% python3 -q
>>> import numpy as np
>>> np.set_printoptions(precision=3, suppress=True, linewidth=160, floatmode="fixed")
>>> def rnd(a):
...     return np.round(a, 3) + 0
... 
>>> M = np.load("data.npy")
>>> M
array([[-0.150, -0.600,  1.650, -1.350,  1.200],
       [ 0.120,  0.110, -0.410,  0.430, -0.270],
       [ 0.610, -0.150, -0.340,  0.940, -0.050]])
>>> # rank 2
>>> M2 = np.array([[-3, 3], [-2, -1]])
>>> cent = np.kron(M2, M)
>>> rnd(np.linalg.norm(cent, 2)), rnd(np.linalg.norm(M2, 2) * np.linalg.norm(M, 2))
(np.float64(11.794), np.float64(11.794))
>>> cent.shape
(6, 10)
>>> U, sv, VT = np.linalg.svd(M)
>>> vecs = VT[:(sv > 1e-8).sum()]
>>> rng = np.random.default_rng(22686)
>>> x0 = M[0] + -1 * M[1] + rng.integers(2) * np.eye(5)[3]
>>> x0
array([-0.270, -0.710,  2.060, -1.780,  1.470])
>>> rnd(np.diag(vecs.T @ vecs))
array([0.387, 0.186, 0.455, 0.634, 0.339])
>>> rnd(np.linalg.norm(x0 - vecs.T @ vecs @ x0))
np.float64(0.0)
>>> np.linalg.matrix_rank(np.vstack([M, x0]))
np.int64(2)
>>> np.allclose(vecs.T @ vecs @ x0, x0)
True
>>> print(rnd(M.sum(axis=0)))
[ 0.580 -0.640  0.900  0.020  0.880]
>>> rnd(M.sum(axis=1))
array([ 0.750, -0.020,  1.010])
>>> np.abs(M).max()
np.float64(1.65)
>>> U, sv, VT = np.linalg.svd(M)
>>> np.argmax(sv[:-1] / (sv[1:] + 1e-6)) + 1
np.int64(2)
>>> M2 = U[:, :2] @ np.diag(sv[:2]) @ VT[:2]
>>> rnd(np.linalg.norm(M - M2) / np.linalg.norm(M))
np.float64(0.0)
>>> print(rnd(np.abs(M - M2).max()))
0.0
>>> print(np.linalg.matrix_rank(M, rtol=0.05))
2
>>> f, r1 = M[0], M[1]
>>> rnd(f @ f)
np.float64(6.368)
>>> p = (f @ r1) / (f @ f) * f
>>> rnd(r1 - p)
array([ 0.081, -0.047,  0.021,  0.077,  0.044])
>>> rnd((r1 - p) @ f)
np.float64(0.0)
>>> rnd(np.linalg.norm(f + r1) ** 2 + np.linalg.norm(f - r1) ** 2)
np.float64(13.64)
>>> J = np.load("dump.npy")
>>> J
array([[ 0.640, -0.140,  0.000,  0.040,  0.180],
       [-3.780,  0.910,  0.350,  0.140, -1.470],
       [-0.700,  0.260,  0.450,  0.440, -0.720],
       [-1.480,  0.110, -0.900, -1.060,  0.630],
       [-2.020,  0.240, -0.850, -1.040,  0.420],
       [ 2.700, -0.650, -0.250, -0.100,  1.050]])
>>> # rows and columns are dependent
>>> U, sv, VT = np.linalg.svd(J)
>>> vecs = VT[:(sv > 1e-8).sum()]
>>> x0 = J[4] + -1 * J[2] + rng.integers(2) * np.eye(5)[2]
>>> print(rnd(x0))
[-1.320 -0.020 -1.300 -1.480  1.140]
>>> np.allclose(vecs.T @ vecs @ x0, x0)
True
>>> rnd(np.diag(vecs.T @ vecs))
array([0.906, 0.051, 0.288, 0.347, 0.408])
>>> rnd(vecs.T @ vecs)
array([[ 0.906, -0.179,  0.079,  0.142,  0.163],
       [-0.179,  0.051,  0.051,  0.044, -0.110],
       [ 0.079,  0.051,  0.288,  0.314, -0.312],
       [ 0.142,  0.044,  0.314,  0.347, -0.325],
       [ 0.163, -0.110, -0.312, -0.325,  0.408]])
>>> rnd(np.linalg.norm(x0 - vecs.T @ vecs @ x0))
np.float64(0.0)
>>> rnd(np.linalg.norm(J, axis=1))
array([0.681, 4.174, 1.213, 2.129, 2.474, 2.981])
>>> rnd(np.linalg.norm(J, 2))
np.float64(5.677)
>>> rnd(np.linalg.norm(J, axis=0))
array([5.362, 1.186, 1.386, 1.559, 2.095])
>>> rnd(np.linalg.norm(J[0] - J[5]))
np.float64(2.311)
>>> np.allclose(J[:-1].T @ np.linalg.lstsq(J[:-1].T, J[-1])[0], J[-1])
True
>>> np.abs(np.diag(np.linalg.qr(J)[1])) > 1e-9
array([ True,  True, False, False, False])
>>> rnd(np.trace(np.linalg.pinv(J) @ J))
np.float64(2.0)
>>> rnd(J @ np.linalg.pinv(J) @ J)
array([[ 0.640, -0.140,  0.000,  0.040,  0.180],
       [-3.780,  0.910,  0.350,  0.140, -1.470],
       [-0.700,  0.260,  0.450,  0.440, -0.720],
       [-1.480,  0.110, -0.900, -1.060,  0.630],
       [-2.020,  0.240, -0.850, -1.040,  0.420],
       [ 2.700, -0.650, -0.250, -0.100,  1.050]])
>>> try:
...     np.linalg.inv(J)
... except np.linalg.LinAlgError as e:
...     print("failed:", e)
... 
failed: Last 2 dimensions of the array must be square
>>> M2 = J / np.sqrt((J ** 2).mean(axis=1, keepdims=True))
>>> np.linalg.matrix_rank(M2) == np.linalg.matrix_rank(J)
np.True_
>>> data = np.load("sample8.npy")
>>> data
array([[-1.000, -3.000,  0.000],
       [-3.000, -2.000, -3.000],
       [ 0.000, -3.000,  1.000]])
>>> # symmetric
>>> U, sv, VT = np.linalg.svd(data)
>>> np.argmax(sv[:-1] / (sv[1:] + 1e-6)) + 1
np.int64(2)
>>> rnd(sv)
array([5.431, 3.535, 0.104])
>>> M2 = U[:, :2] @ np.diag(sv[:2]) @ VT[:2]
>>> rnd(M2)
array([[-0.940, -3.018, -0.048],
       [-3.018, -1.995, -2.986],
       [-0.048, -2.986,  1.039]])
>>> print(np.linalg.matrix_rank(data, rtol=0.05))
2
>>> np.linalg.matrix_rank(M2)
np.int64(2)
>>> np.unique(M2.round(6), axis=0).shape
(3, 3)
>>> [round(float(np.linalg.det(data[:i, :i])), 2) + 0 for i in range(1, 4)]
[-1.0, -7.0, 2.0]
>>> idx = rng.permutation(3)
>>> M2 = data[:, idx] * rng.choice([-1, 1], 3)
>>> M2
array([[ 1.000, -0.000,  3.000],
       [ 3.000,  3.000,  2.000],
       [-0.000, -1.000,  3.000]])
>>> U, _, VT = np.linalg.svd(data.T @ M2)
>>> rnd(np.linalg.lstsq(data, M2)[0])
array([[-1.000,  0.000,  0.000],
       [ 0.000,  0.000, -1.000],
       [ 0.000, -1.000,  0.000]])
>>> idx
array([0, 2, 1])
>>> M2 = data / np.linalg.norm(data, axis=1, keepdims=True)
>>> C2 = M2 @ M2.T
>>> (C2 - 2 * np.eye(3)).round(6).argmax(axis=1)
array([2, 0, 0])
>>> A = np.loadtxt("run19.csv", delimiter=",")
>>> A
array([[0.000, 0.000, 1.000],
       [0.000, 1.000, 0.000],
       [1.000, 0.000, 0.000]])
>>> # symmetric
>>> ev, vecs = np.linalg.eigh(A)
>>> rnd(vecs.T @ vecs)
array([[1.000, 0.000, 0.000],
       [0.000, 1.000, 0.000],
       [0.000, 0.000, 1.000]])
>>> np.unique(ev.round(6) + 0, return_counts=True)[1]
array([1, 2])
>>> rnd(np.linalg.svd(A, compute_uv=False))
array([1.000, 1.000, 1.000])
>>> print(rnd(vecs.T @ A @ vecs))
[[-1.000  0.000  0.000]
 [ 0.000  1.000  0.000]
 [ 0.000  0.000  1.000]]
>>> rnd(np.linalg.eigvalsh(A @ A))
array([1.000, 1.000, 1.000])
>>> (ev > 1e-8).sum(), (ev < -1e-8).sum()
(np.int64(2), np.int64(1))
>>> rnd(np.linalg.eigvalsh(A + 3 * np.eye(3)))
array([2.000, 4.000, 4.000])
>>> np.trace(A)
np.float64(1.0)
>>> np.allclose(A @ A.T, A.T @ A)
True
>>> rnd(np.linalg.matrix_power(A, 3))
array([[0.000, 0.000, 1.000],
       [0.000, 1.000, 0.000],
       [1.000, 0.000, 0.000]])
>>> rnd(np.abs(np.linalg.eigvals(A)).max())
np.float64(1.0)
>>> np.allclose(A, A.T)
True
>>> print((A + A.T) / 2)
[[0.000 0.000 1.000]
 [0.000 1.000 0.000]
 [1.000 0.000 0.000]]
>>> M2 = A / np.sqrt((A ** 2).mean(axis=1, keepdims=True))
>>> print(np.linalg.matrix_rank(M2) == np.linalg.matrix_rank(A))
True
>>> np.linalg.matrix_rank(A - A.mean(axis=1, keepdims=True))
np.int64(2)
>>> x0 = np.array([1, -4, -4])
>>> print(rnd(np.sort(np.abs(np.degrees(np.angle(np.linalg.eigvals(A)))))))
[  0.000   0.000 180.000]
>>> rnd(np.linalg.det(A))
np.float64(-1.0)
>>> arr = np.loadtxt("block14.csv", delimiter=",")
>>> print(arr)
[[ 3.000  0.985 -3.008  0.995]
 [ 3.013  1.001 -2.986  1.009]
 [ 3.004  0.991 -3.039  1.016]
 [ 2.976  0.969 -3.008  1.022]
 [ 3.022  0.989 -2.999  0.962]
 [ 2.985  0.988 -2.962  1.037]
 [ 2.988  0.970 -3.014  1.008]
 [-1.998 -1.022  1.994 -2.976]
 [-2.008 -1.010  1.990 -3.037]
 [-2.006 -0.994  1.985 -2.997]
 [-1.992 -1.007  2.010 -3.003]
 [-1.966 -0.979  2.018 -2.991]
 [-1.987 -0.982  2.001 -3.009]
 [-1.986 -0.996  2.011 -3.008]]
>>> Xs = (arr - arr.mean(axis=0)) / arr.std(axis=0)
>>> np.argwhere(np.abs(Xs) > 2)
array([], shape=(0, 2), dtype=int64)
>>> print(Xs.std(axis=0))
[1.000 1.000 1.000 1.000]
>>> c = np.linalg.lstsq(np.delete(Xs, 0, axis=1), Xs[:, 0])[0]
>>> print(rnd(c))
[ 0.475 -0.422  0.102]
>>> print(rnd(1 - np.var(Xs[:, 0] - np.delete(Xs, 0, axis=1) @ c)))
1.0
>>> proj = arr @ np.linalg.solve(arr.T @ arr, arr.T)
>>> np.allclose(proj @ proj, proj)
True
>>> print(rnd(proj @ arr[:, 2]))
[-3.008 -2.986 -3.039 -3.008 -2.999 -2.962 -3.014  1.994  1.990  1.985  2.010  2.018  2.001  2.011]
>>> K = np.array([[-1.6, -0.1, 1.2, 1.6],
...     [0.5, -0.6, -0.4, -0.9],
...     [-0.6, -0.1, 0.1, -0.8],
...     [0.9, 0.2, 0.1, -1.5],
...     [1.8, -2.3, 1.3, -2.7],
...     [0.7, -1.1, 0.9, -1.0],
...     [0.3, -0.4, -0.8, -0.8],
...     [1.3, 1.3, -0.5, 0.6],
...     [-0.9, 0.9, -0.4, 2.8],
...     [28.0, 6.0, 4.0, -4.0],
...     [-0.2, 2.4, -0.7, -1.2],
...     [-1.5, 2.9, 0.2, 0.2],
...     [0.7, -0.7, 1.4, 1.9],
...     [0.2, -1.0, -1.7, -0.1]])
>>> M2 = np.c_[K[:, :1] @ np.array([[-1]]), np.array([0, 5, 1, 4, 0, 0, 3, 2, 5, 5, 5, 5, 1, 5])]
>>> M2
array([[  1.600,   0.000],
       [ -0.500,   5.000],
       [  0.600,   1.000],
       [ -0.900,   4.000],
       [ -1.800,   0.000],
       [ -0.700,   0.000],
       [ -0.300,   3.000],
       [ -1.300,   2.000],
       [  0.900,   5.000],
       [-28.000,   5.000],
       [  0.200,   5.000],
       [  1.500,   5.000],
       [ -0.700,   1.000],
       [ -0.200,   5.000]])
>>> rnd(np.linalg.lstsq(K, M2[:, 0])[0])
array([-1.000,  0.000,  0.000,  0.000])
>>> np.linalg.matrix_rank(M2)
np.int64(2)
>>> Xs = K - K.mean(axis=0)
>>> vecs = np.linalg.svd(Xs)[2][:1]
>>> M2 = Xs - Xs @ vecs.T @ vecs
>>> print(rnd(np.cov(Xs @ vecs.T, rowvar=False)))
61.092
>>> print(rnd((Xs @ vecs.T).std(axis=0)))
[7.532]
>>> np.linalg.norm(M2, axis=1).round(6).argmax()
np.int64(4)
>>> rnd(M2.std(axis=0))
array([0.273, 1.416, 0.864, 1.338])
>>> U, sv, VT = np.linalg.svd(K, full_matrices=False)
>>> rnd(U.T @ U)
array([[1.000, 0.000, 0.000, 0.000],
       [0.000, 1.000, 0.000, 0.000],
       [0.000, 0.000, 1.000, 0.000],
       [0.000, 0.000, 0.000, 1.000]])
>>> rnd(np.sqrt((sv ** 2).sum())), rnd(np.linalg.norm(K))
(np.float64(30.486), np.float64(30.486))
>>> print((sv > 1e-8).sum())
4
>>> rnd(np.cumsum(sv ** 2) / np.sum(sv ** 2))
array([0.930, 0.969, 0.990, 1.000])
>>> np.allclose(U * sv @ VT, K)
True
>>> rnd(np.abs(VT[0]))
array([0.960, 0.196, 0.136, 0.149])
>>> rnd(VT @ VT.T)
array([[1.000, 0.000, 0.000, 0.000],
       [0.000, 1.000, 0.000, 0.000],
       [0.000, 0.000, 1.000, 0.000],
       [0.000, 0.000, 0.000, 1.000]])
>>> U.shape, sv.shape, VT.shape
((14, 4), (4,), (4, 4))
>>> np.abs(U[:, 0]).round(6).argmax()
np.int64(9)
>>> X = np.load("m.npy")
>>> X
array([[  4,  -8,   5,   6,  -1,  -3],
       [  0,  10,  -8,  -6,   1,  -1],
       [  6,  -2,  -2,  -6,   4,  -4],
       [-10, -10,  10,  -6,   4,  12]])
>>> # looks like rank 3
>>> U, sv, VT = np.linalg.svd(X)
>>> vecs = VT[:(sv > 1e-8).sum()]
>>> x0 = X[3] + 4 * X[2] + rng.integers(2) * np.eye(6)[5]
>>> x0
array([ 14.000, -18.000,   2.000, -30.000,  20.000,  -3.000])
>>> np.linalg.matrix_rank(np.vstack([X, x0]))
np.int64(4)
>>> rnd(np.linalg.norm(x0 - vecs.T @ vecs @ x0))
np.float64(0.757)
